In [1]: import numpy as np

In [2]: np.set_printoptions(suppress=True, linewidth=120)

In [3]: tidy = lambda a: np.round(a, 2) + 0

In [4]: m1 = np.load("w.npy")

In [5]: m1
Out[5]: 
array([[ 5,  0,  0,  0],
       [ 0, -7,  0,  0],
       [ 0,  0,  8,  1],
       [ 0,  0,  7,  2]])

In [6]: m1.reshape(4, 5)
Traceback (most recent call last):
  Cell In[6], line 1
    m1.reshape(4, 5)
ValueError: cannot reshape array of size 16 into shape (4,5)


In [7]: m1.reshape(2, -1)
Out[7]: 
array([[ 5,  0,  0,  0,  0, -7,  0,  0],
       [ 0,  0,  8,  1,  0,  0,  7,  2]])

In [8]: m1.reshape(-1, 2)
Out[8]: 
array([[ 5,  0],
       [ 0,  0],
       [ 0, -7],
       [ 0,  0],
       [ 0,  0],
       [ 8,  1],
       [ 0,  0],
       [ 7,  2]])

In [9]: t3 = m1.reshape(4, 2, -1)

In [10]: t3.sum(axis=1)
Out[10]: 
array([[ 5,  0],
       [ 0, -7],
       [ 8,  1],
       [ 7,  2]])

In [11]: np.einsum("ihd,jhd->hij", t3, t3).shape
Out[11]: (2, 4, 4)

In [12]: t3.shape
Out[12]: (4, 2, 2)

In [13]: Q, r_ = np.linalg.qr(m1)

In [14]: tidy(np.trace(Q @ Q.T))
Out[14]: np.float64(4.0)

In [15]: left, sig, VT = np.linalg.svd(m1, full_matrices=False)

In [16]: tidy(sig / sig[0])
Out[16]: array([1.  , 0.65, 0.46, 0.08])

In [17]: tidy(left.T @ m1 @ VT.T)
Out[17]: 
array([[10.83,  0.  ,  0.  ,  0.  ],
       [ 0.  ,  7.  ,  0.  ,  0.  ],
       [ 0.  ,  0.  ,  5.  ,  0.  ],
       [ 0.  ,  0.  ,  0.  ,  0.83]])

In [18]: np.allclose(left * sig @ VT, m1)
Out[18]: True

In [19]: tidy(sig)
Out[19]: array([10.83,  7.  ,  5.  ,  0.83])

In [20]: vec = np.array([5, 4, 8, 4])

In [21]: y = m1 @ vec

In [22]: coef, lr = np.zeros(4), 1 / np.linalg.norm(m1, 2) ** 2

In [23]: for i in range(40):
    ...:     coef -= lr * m1.T @ (m1 @ coef - y)
    ...:     if i % 10 == 0: print(i, round(np.linalg.norm(m1 @ coef - y), 2))
    ...: 
0 25.63
10 2.58
20 1.76
30 1.65

In [24]: tidy(np.linalg.cond(m1))
Out[24]: np.float64(13.03)

In [25]: tidy(coef)
Out[25]: array([5.  , 4.  , 8.36, 2.15])

In [26]: A = np.load("a.npy")

In [27]: A
Out[27]: 
array([[ -0.2,   2. ,  42. ],
       [  1.4,   0.6,  -6. ],
       [  1.4,   1.1, -14. ]])

In [28]: vec = np.array([1, 1, -2])

In [29]: A @ (2 * vec)
Out[29]: array([-164.4,   28. ,   61. ])

In [30]: (A @ vec).argmax()
Out[30]: np.int64(2)

In [31]: np.sign((A @ vec).round(6))
Out[31]: array([-1.,  1.,  1.])

In [32]: np.linalg.norm(A @ vec) <= np.linalg.norm(A, 2) * np.linalg.norm(vec) + 1e-9
Out[32]: np.True_

In [33]: A @ np.eye(3)[0]
Out[33]: array([-0.2,  1.4,  1.4])

In [34]: X = np.load("dump.npy")

In [35]: X
Out[35]: 
array([[-1.1,  0.1,  1.4],
       [-1.5, -0.9,  1. ],
       [-1.5,  0.7,  1.6],
       [ 0.2,  0.2, -0.6],
       [ 0.9, -0.2,  1.2],
       [-0.1,  0.3, -0.4],
       [ 1. ,  0.5, -0.3],
       [-0.7, -0.3, -0.7],
       [ 0.7,  0.5, -2.1],
       [-0.3, -1.9,  1.3],
       [-0.5, -1.2,  0.3],
       [-1.4,  1.3,  1.6],
       [ 6. , -2. , -6. ],
       [-0.6, -0.3,  1.2],
       [-2.6, -0.7, -1.4],
       [ 2.5,  1.9, -0.2],
       [-0.8,  0.3, -0.8],
       [-0.4, -0.5,  0. ],
       [ 0.4, -0.2,  1.5],
       [ 0. ,  1.5,  1.5],
       [-0.2, -0.2,  1.4],
       [ 0.8, -0.8, -0.4]])

In [36]: Xc = X - X.mean(axis=0)

In [37]: vecs = np.linalg.svd(Xc)[2][:1]

In [38]: A2 = Xc - Xc @ vecs.T @ vecs

In [39]: tidy(np.cov(Xc @ vecs.T, rowvar=False))
Out[39]: np.float64(5.05)

In [40]: tidy((Xc @ vecs.T).std(axis=0))
Out[40]: array([2.19])

In [41]: tidy(A2.std(axis=0))
Out[41]: array([0.73, 0.9 , 0.67])

In [42]: C = X[[11, 9]].astype(float)

In [43]: for _ in range(3):
    ...:     z = np.linalg.norm(X[:, None] - C, axis=-1).argmin(axis=1)
    ...:     C = np.array([X[z == j].mean(axis=0) for j in range(2)])
    ...: 

In [44]: z
Out[44]: array([0, 0, 0, 1, 0, 1, 1, 1, 1, 0, 1, 0, 1, 0, 1, 0, 1, 1, 0, 0, 0, 1])

In [45]: tidy(C[1] - C[0])
Out[45]: array([ 0.58, -0.5 , -2.35])

In [46]: tidy(C)
Out[46]: 
array([[-0.25,  0.16,  1.23],
       [ 0.33, -0.34, -1.13]])

In [47]: np.bincount(z)
Out[47]: array([11, 11])

In [48]: vec = np.array([1, 1, 2])

In [49]: y = X @ vec

In [50]: coef, lr = np.zeros(3), 1 / np.linalg.norm(X, 2) ** 2

In [51]: for i in range(300):
    ...:     coef -= lr * X.T @ (X @ coef - y)
    ...:     if i % 50 == 0: print(i, round(np.linalg.norm(X @ coef - y), 2))
    ...: 
0 8.64
50 0.0
100 0.0
150 0.0
200 0.0
250 0.0

In [52]: tidy(coef)
Out[52]: array([1., 1., 2.])

In [53]: tidy(np.linalg.cond(X))
Out[53]: np.float64(2.64)

In [54]: dist = np.linalg.norm(X[:, None] - X[None], axis=-1)

In [55]: dist.mean(axis=1).argmax()
Out[55]: np.int64(12)

In [56]: np.linalg.matrix_rank(dist ** 2)
Out[56]: np.int64(5)

In [57]: Q, r_ = np.linalg.qr(X)

In [58]: tidy(np.abs(np.diag(r_)))
Out[58]: array([7.87, 4.45, 5.67])

In [59]: tidy(np.trace(Q @ Q.T))
Out[59]: np.float64(3.0)

In [60]: tidy(Q.T @ Q)
Out[60]: 
array([[1., 0., 0.],
       [0., 1., 0.],
       [0., 0., 1.]])

In [61]: np.allclose(r_.T @ r_, X.T @ X)
Out[61]: True

In [62]: tidy(r_)
Out[62]: 
array([[ 7.87, -0.7 , -5.27],
       [ 0.  ,  4.45,  1.89],
       [ 0.  ,  0.  , -5.67]])

In [63]: sig = 3 * 0.9 ** np.arange(3)

In [64]: rng = np.random.default_rng(43661)

In [65]: arr = rng.normal(size=(18, 3)) * rng.permutation(sig)

In [66]: tidy(arr)
Out[66]: 
array([[-0.62, -2.48,  0.57],
       [ 0.03,  0.64, -1.26],
       [-0.31,  2.02, -3.64],
       [-1.87, -4.73, -2.53],
       [-2.17, -3.41, -0.04],
       [ 2.11,  0.76, -2.07],
       [-2.04,  0.68,  0.1 ],
       [-2.39,  3.76,  0.12],
       [ 0.4 ,  0.61, -2.64],
       [-3.75, -0.26,  4.97],
       [-1.52, -1.36, -4.47],
       [ 0.76,  0.66, -1.  ],
       [-1.28, -0.75,  5.58],
       [-0.81, -0.08,  0.39],
       [-0.16,  0.9 , -2.65],
       [ 0.35,  3.64,  1.98],
       [ 5.54, -4.33, -3.37],
       [-2.64,  8.67,  2.42]])

In [67]: t3 = np.stack([arr, -2 * arr, arr[::-1]])

In [68]: np.linalg.matrix_rank(t3.reshape(3, -1))
Out[68]: np.int64(2)

In [69]: (t3 @ arr.T).shape
Out[69]: (3, 18, 18)

In [70]: tidy(np.linalg.norm(t3, axis=(1, 2)))
Out[70]: array([19.73, 39.46, 19.73])
